% python3 -q
>>> import numpy as np
>>> np.set_printoptions(precision=2, suppress=True, linewidth=100, floatmode="fixed")
>>> feats = np.load("test0.npy")
>>> feats
array([[ -2,   0,   2,  -2,  -1,   3,   1,   3],
       [ -5,  -2,   4,   0,  -2,   0,   2,   3],
       [ -6,  -4,   2,   0,  -5,  -1,   0,   6],
       [ -9,  -4,   4,   3,  -6,  -4,  -3,   5],
       [ -9,  -5,   1,   1,  -4,  -5,  -4,   2],
       [-10,  -2,   0,   0,  -3,  -6,  -6,   4],
       [-10,  -3,   3,   3,  -4,  -5,  -5,   2],
       [-13,  -3,   3,   0,  -3,  -4,  -8,   2],
       [-14,  -6,   4,   3,  -6,  -3,  -6,   2],
       [-11,  -9,   6,   6,  -6,  -3,  -7,   2],
       [-11, -11,   6,   5,  -4,  -5, -10,   1],
       [-12,  -9,   4,   2,  -1,  -7, -13,  -2],
       [-13,  -8,   2,   5,   1,  -9, -12,  -2],
       [-11, -11,   2,   6,   4,  -7, -15,  -4],
       [-14, -11,   2,   6,   5,  -4, -13,  -3],
       [-17, -12,   4,   9,   6,  -2, -11,   0],
       [-16, -13,   3,   6,   4,   0, -10,  -2],
       [-16, -16,   5,   9,   1,  -3, -12,  -5],
       [-15, -17,   3,  11,   0,   0, -13,  -8],
       [-18, -20,   5,   8,   0,   2, -15,  -7],
       [-18, -22,   5,   7,  -3,   5, -17,  -4],
       [-21, -20,   4,   6,   0,   8, -15,  -5],
       [-22, -22,   2,   8,   0,   9, -18,  -6],
       [-21, -24,   4,  10,  -3,   6, -21,  -8]])
>>> A2 = feats / np.linalg.norm(feats, axis=1, keepdims=True)
>>> C2 = A2 @ A2.T
>>> round(np.degrees(np.arccos(np.clip(C2[20, 15], -1, 1))), 2)
np.float64(27.87)
>>> (C2 - 2 * np.eye(24)).round(6).argmax(axis=1)
array([ 1,  2,  3,  6,  6,  7,  8,  6,  6, 10,  9, 12, 11, 14, 13, 16, 15, 18, 19, 23, 23, 22, 21,
       20])
>>> Xc = (feats - feats.mean(axis=0)) / feats.std(axis=0)
>>> np.argwhere(np.abs(Xc) > 2)
array([[ 0,  0],
       [ 5,  2],
       [15,  4],
       [22,  5]])
>>> Xc.std(axis=0)
array([1.00, 1.00, 1.00, 1.00, 1.00, 1.00, 1.00, 1.00])
>>> c = np.linalg.lstsq(np.delete(Xc, 5, axis=1), Xc[:, 5])[0]
>>> np.abs(c).argmax()
np.int64(1)
>>> A = np.loadtxt("sample16.csv", delimiter=",")
>>> A
array([[5.00, 2.00, 2.00, 2.00, 2.00, 4.00, 5.00, 5.00, 5.00],
       [0.00, 3.00, 0.00, 2.00, 3.00, 2.00, 0.00, 0.00, 2.00],
       [0.00, 0.00, 0.00, 4.00, 2.00, 2.00, 2.00, 2.00, 0.00],
       [0.00, 0.00, 0.00, 2.00, 5.00, 4.00, 3.00, 5.00, 2.00],
       [0.00, 0.00, 0.00, 0.00, 3.00, 4.00, 1.00, 0.00, 4.00],
       [0.00, 0.00, 0.00, 0.00, 0.00, 2.00, 4.00, 5.00, 5.00],
       [0.00, 0.00, 0.00, 0.00, 0.00, 0.00, 5.00, 4.00, 1.00],
       [0.00, 0.00, 0.00, 0.00, 0.00, 0.00, 0.00, 3.00, 3.00],
       [0.00, 0.00, 0.00, 0.00, 0.00, 0.00, 0.00, 0.00, 2.00]])
>>> # rank 8
>>> left, sig, vt = np.linalg.svd(A)
>>> sig.round(2) + 0
array([17.99,  7.35,  5.64,  4.81,  3.01,  2.46,  2.17,  0.74,  0.00])
>>> np.argmax(sig[:-1] / (sig[1:] + 1e-6)) + 1
np.int64(8)
>>> A2 = left[:, :8] @ np.diag(sig[:8]) @ vt[:8]
>>> round(float(np.linalg.norm(A - A2, 2)), 2), np.round(sig[8], 2)
(0.0, np.float64(0.0))
>>> def softmax(z):
...     e = np.exp(z - z.max(axis=-1, keepdims=True))
...     return e / e.sum(axis=-1, keepdims=True)
... 
>>> softmax(A[1] + 2)
array([0.02, 0.30, 0.02, 0.11, 0.30, 0.11, 0.02, 0.02, 0.11])
>>> softmax(A[1])
array([0.02, 0.30, 0.02, 0.11, 0.30, 0.11, 0.02, 0.02, 0.11])
>>> np.round(softmax(10 * A[1]), 2) + 0
array([0.00, 0.50, 0.00, 0.00, 0.50, 0.00, 0.00, 0.00, 0.00])
>>> S = A @ A.T / np.sqrt(9)
>>> softmax(S)[1] @ A
array([2.96, 1.65, 1.19, 1.95, 2.84, 3.68, 3.66, 4.06, 3.83])
>>> Z = 20 * np.array([[2.1, -1.1, -0.2], [-0.1, -1.4, -1.3]])
>>> rng = np.random.default_rng(9018)
>>> idx = rng.integers(0, 2, 17)
>>> X = Z[idx] + rng.normal(size=(17, 3))
>>> X
array([[ 40.75, -22.67,  -3.04],
       [ -3.72, -26.52, -24.76],
       [ 40.46, -21.73,  -2.83],
       [ 41.52, -23.35,  -2.39],
       [ 42.16, -20.87,  -3.56],
       [ -3.40, -28.30, -25.56],
       [ 41.50, -21.22,  -3.86],
       [ -1.80, -28.51, -24.40],
       [ 41.12, -20.76,  -2.87],
       [ -1.84, -27.70, -25.66],
       [ -2.10, -29.86, -25.07],
       [ -0.96, -27.92, -24.81],
       [ 43.91, -23.04,  -2.58],
       [ 42.62, -21.52,  -4.56],
       [ 41.47, -23.10,  -4.10],
       [ 43.41, -22.09,  -3.27],
       [ 42.56, -21.62,  -3.21]])
>>> np.round(softmax(X[16] + 2), 2) + 0
array([1.00, 0.00, 0.00])
>>> S = X @ X.T / np.sqrt(3)
>>> softmax(S)[16] @ X
array([ 43.91, -23.04,  -2.58])
>>> softmax(S).round(6).argmax(axis=1)
array([12, 10, 12, 12, 12, 10, 12, 10, 12, 10, 10, 10, 12, 12, 12, 12, 12])
>>> np.linalg.svd(X, compute_uv=False)
array([161.83,  84.75,   3.23])
>>> np.unravel_index(np.abs(X).argmax(), X.shape)
(np.int64(12), np.int64(0))
>>> np.count_nonzero(X)
np.int64(51)
>>> X.shape
(17, 3)
>>> A2 = np.c_[X[:, :1] @ np.array([[1]]), np.array([-2, -2, 3, 3, 1, 2, 3, 0, -2, 3, -2, 1, -1, -1, 1, -3, -3])]
>>> A2
array([[40.75, -2.00],
       [-3.72, -2.00],
       [40.46,  3.00],
       [41.52,  3.00],
       [42.16,  1.00],
       [-3.40,  2.00],
       [41.50,  3.00],
       [-1.80,  0.00],
       [41.12, -2.00],
       [-1.84,  3.00],
       [-2.10, -2.00],
       [-0.96,  1.00],
       [43.91, -1.00],
       [42.62, -1.00],
       [41.47,  1.00],
       [43.41, -3.00],
       [42.56, -3.00]])
>>> np.linalg.matrix_rank(A2)
np.int64(2)
>>> K = np.array([[-12, -8, 20, -4, -8, 12, -8],
...     [-12, -8, 20, -4, -8, 12, -8],
...     [-6, -4, 10, -2, -4, 6, -4],
...     [12, 8, -20, 4, 8, -12, 8],
...     [9, 6, -15, 3, 6, -9, 6],
...     [-12, -8, 20, -4, -8, 12, -8],
...     [-9, -6, 15, -3, -6, 9, -6],
...     [9, 6, -15, 3, 6, -9, 6]])
>>> # null space of dimension 6
>>> r0, r1 = K[4], K[1]
>>> r0 @ r0
np.int64(504)
>>> p = (r0 @ r1) / (r0 @ r0) * r0
>>> p
array([-12.00,  -8.00,  20.00,  -4.00,  -8.00,  12.00,  -8.00])
>>> r1 - p
array([0.00, 0.00, 0.00, 0.00, 0.00, 0.00, 0.00])
>>> (r1 - p) @ r0
np.float64(0.0)
>>> np.outer(r0, r1)
array([[-108,  -72,  180,  -36,  -72,  108,  -72],
       [ -72,  -48,  120,  -24,  -48,   72,  -48],
       [ 180,  120, -300,   60,  120, -180,  120],
       [ -36,  -24,   60,  -12,  -24,   36,  -24],
       [ -72,  -48,  120,  -24,  -48,   72,  -48],
       [ 108,   72, -180,   36,   72, -108,   72],
       [ -72,  -48,  120,  -24,  -48,   72,  -48]])
>>> E = np.load("case4.npy")
>>> E
array([[ 0.56,  0.68,  0.96, -1.39,  0.95, -1.14,  0.81,  0.80],
       [-0.72, -0.15, -0.91,  1.04,  1.32, -1.06,  0.20,  0.25],
       [-0.96,  0.52, -0.27,  0.93,  0.08,  1.07,  2.05,  0.80],
       [-0.51, -1.77,  0.12, -0.82,  0.38,  0.23,  0.54,  0.47],
       [-0.21, -0.62,  1.69,  0.76,  0.23,  0.21, -0.78,  0.88]])
>>> A2 = E / np.sqrt((E ** 2).mean(axis=1, keepdims=True))
>>> A2[0]
array([ 0.59,  0.72,  1.02, -1.47,  1.01, -1.21,  0.86,  0.84])
>>> np.linalg.matrix_rank(A2) == np.linalg.matrix_rank(E)
np.True_
>>> W1 = np.array([[-3, 3, 1, -1, 2, 3],
...     [-3, -2, 1, 3, -2, -3],
...     [-3, 2, 2, -1, -1, -3],
...     [-3, 1, 3, 0, 0, 2],
...     [-1, -2, -1, 2, 1, -3],
...     [0, -1, 3, -3, 0, 2],
...     [1, -1, -2, 3, 2, -3],
...     [-1, 2, 3, 3, -2, -3]])
>>> c = np.array([0, 1, 1, 0, 0, 1])
>>> H = np.maximum(E @ W1 + c, 0)
>>> np.linalg.matrix_rank(H)
np.int64(5)
>>> (H > 0).astype(int)
array([[0, 1, 0, 1, 0, 0],
       [1, 0, 0, 1, 1, 0],
       [1, 0, 1, 1, 0, 0],
       [1, 1, 0, 0, 1, 0],
       [0, 1, 1, 0, 0, 0]])
>>> (H > 0).mean(axis=0)
array([0.60, 0.60, 0.40, 0.60, 0.40, 0.00])
>>> Z = np.array([[4, 7], [0, 8], [1, 0], [4, 5], [5, 3], [1, 7]])
>>> W1 @ Z
array([[ -2,  25],
       [-12, -49],
       [-22, -34],
       [ -7,   1],
       [  5, -31],
       [ -7,  -9],
       [ 21,  -1],
       [ -2,  -3]])
>>> (H @ Z).round(6).argmax(axis=1)
array([1, 1, 1, 1, 1])
>>> A2 = np.array([[-1, 1],
...     [4, -5],
...     [1, -3],
...     [3, -2],
...     [1, -1],
...     [3, -5],
...     [-4, -5],
...     [4, -5]])
>>> np.linalg.matrix_rank(np.vstack([E, A2.T]))
np.int64(7)
>>> E @ A2
array([[ -3.62,  -6.21],
       [  0.71,   2.40],
       [  3.84, -24.31],
       [ -8.12,   3.06],
       [  9.21,  -5.49]])
>>> A2.T @ E.T
array([[ -3.62,   0.71,   3.84,  -8.12,   9.21],
       [ -6.21,   2.40, -24.31,   3.06,  -5.49]])
>>> np.linalg.matrix_rank(E @ A2)
np.int64(2)
>>> np.einsum("ik,kj->ji", E, A2)
array([[ -3.62,   0.71,   3.84,  -8.12,   9.21],
       [ -6.21,   2.40, -24.31,   3.06,  -5.49]])
>>> data = np.load("layer18.npy")
>>> data
array([[5, 5, 3, 5, 3],
       [5, 5, 5, 3, 5],
       [3, 5, 5, 5, 3],
       [5, 3, 5, 5, 5],
       [3, 5, 3, 5, 5]])
>>> # equal to its transpose
>>> A2 = np.array([[1, 3, 2], [2, 2, 5], [5, 1, 1], [1, 2, 2], [2, 3, 2]])
>>> np.linalg.matrix_rank(data @ A2)
np.int64(3)
>>> np.einsum("ik,kj->ij", data, A2)
array([[41, 47, 54],
       [53, 51, 56],
       [49, 43, 52],
       [51, 51, 50],
       [43, 47, 54]])
>>> A2.T @ data.T
array([[41, 53, 49, 51, 43],
       [47, 51, 43, 51, 47],
       [54, 56, 52, 50, 54]])
>>> np.vstack([data, A2.T]).shape
(8, 5)
>>> w, V = np.linalg.eig(data)
>>> np.sort(np.linalg.eigvals(data @ data))
array([  4.00,   4.00,   4.00,   8.06, 476.94])
>>> round(float(np.prod(w)), 2)
-496.0
>>> np.sort(np.linalg.eigvals(data.T))
array([-2.84,  2.00,  2.00,  2.00, 21.84])
